% python3 -q
>>> import numpy as np
>>> np.set_printoptions(precision=2, suppress=True, linewidth=200)
>>> data = np.loadtxt("m.csv", delimiter=",")
>>> data.round(2) + 0
array([[0.15, 0.1 , 0.1 , 0.15, 0.17, 0.03, 0.22, 0.03, 0.06, 0.01],
       [0.1 , 0.07, 0.07, 0.1 , 0.12, 0.02, 0.15, 0.02, 0.04, 0.01],
       [0.1 , 0.07, 0.07, 0.1 , 0.12, 0.02, 0.15, 0.02, 0.04, 0.01],
       [0.15, 0.1 , 0.1 , 0.15, 0.17, 0.03, 0.22, 0.03, 0.06, 0.01],
       [0.17, 0.12, 0.12, 0.17, 0.2 , 0.04, 0.25, 0.04, 0.07, 0.01],
       [0.03, 0.02, 0.02, 0.03, 0.04, 0.01, 0.05, 0.01, 0.01, 0.  ],
       [0.22, 0.15, 0.15, 0.22, 0.25, 0.05, 0.32, 0.05, 0.08, 0.02],
       [0.03, 0.02, 0.02, 0.03, 0.04, 0.01, 0.05, 0.01, 0.01, 0.  ],
       [0.06, 0.04, 0.04, 0.06, 0.07, 0.01, 0.08, 0.01, 0.02, 0.  ],
       [0.01, 0.01, 0.01, 0.01, 0.01, 0.  , 0.02, 0.  , 0.  , 0.  ]])
>>> r = np.linalg.matrix_rank(data)
>>> r
np.int64(1)
>>> N = np.linalg.svd(data)[2][r:].T
>>> np.round(N @ N.T, 2) + 0
array([[ 0.85, -0.1 , -0.1 , -0.15, -0.17, -0.03, -0.22, -0.03, -0.06, -0.01],
       [-0.1 ,  0.93, -0.07, -0.1 , -0.12, -0.02, -0.15, -0.02, -0.04, -0.01],
       [-0.1 , -0.07,  0.93, -0.1 , -0.12, -0.02, -0.15, -0.02, -0.04, -0.01],
       [-0.15, -0.1 , -0.1 ,  0.85, -0.17, -0.03, -0.22, -0.03, -0.06, -0.01],
       [-0.17, -0.12, -0.12, -0.17,  0.8 , -0.04, -0.25, -0.04, -0.07, -0.01],
       [-0.03, -0.02, -0.02, -0.03, -0.04,  0.99, -0.05, -0.01, -0.01,  0.  ],
       [-0.22, -0.15, -0.15, -0.22, -0.25, -0.05,  0.68, -0.05, -0.08, -0.02],
       [-0.03, -0.02, -0.02, -0.03, -0.04, -0.01, -0.05,  0.99, -0.01,  0.  ],
       [-0.06, -0.04, -0.04, -0.06, -0.07, -0.01, -0.08, -0.01,  0.98,  0.  ],
       [-0.01, -0.01, -0.01, -0.01, -0.01,  0.  , -0.02,  0.  ,  0.  ,  1.  ]])
>>> N.shape
(10, 9)
>>> [int(np.linalg.matrix_rank(np.delete(data, i, axis=0))) for i in range(10)]
[1, 1, 1, 1, 1, 1, 1, 1, 1, 1]
>>> U, sig, vt = np.linalg.svd(data)
>>> evecs = vt[:(sig > 1e-8).sum()]
>>> rng = np.random.default_rng(213)
>>> vec = data[3] + -2 * data[7] + rng.integers(2) * np.eye(10)[8]
>>> vec
array([0.08, 0.06, 0.06, 0.08, 0.09, 0.02, 0.12, 0.02, 0.03, 0.01])
>>> np.allclose(evecs.T @ evecs @ vec, vec)
True
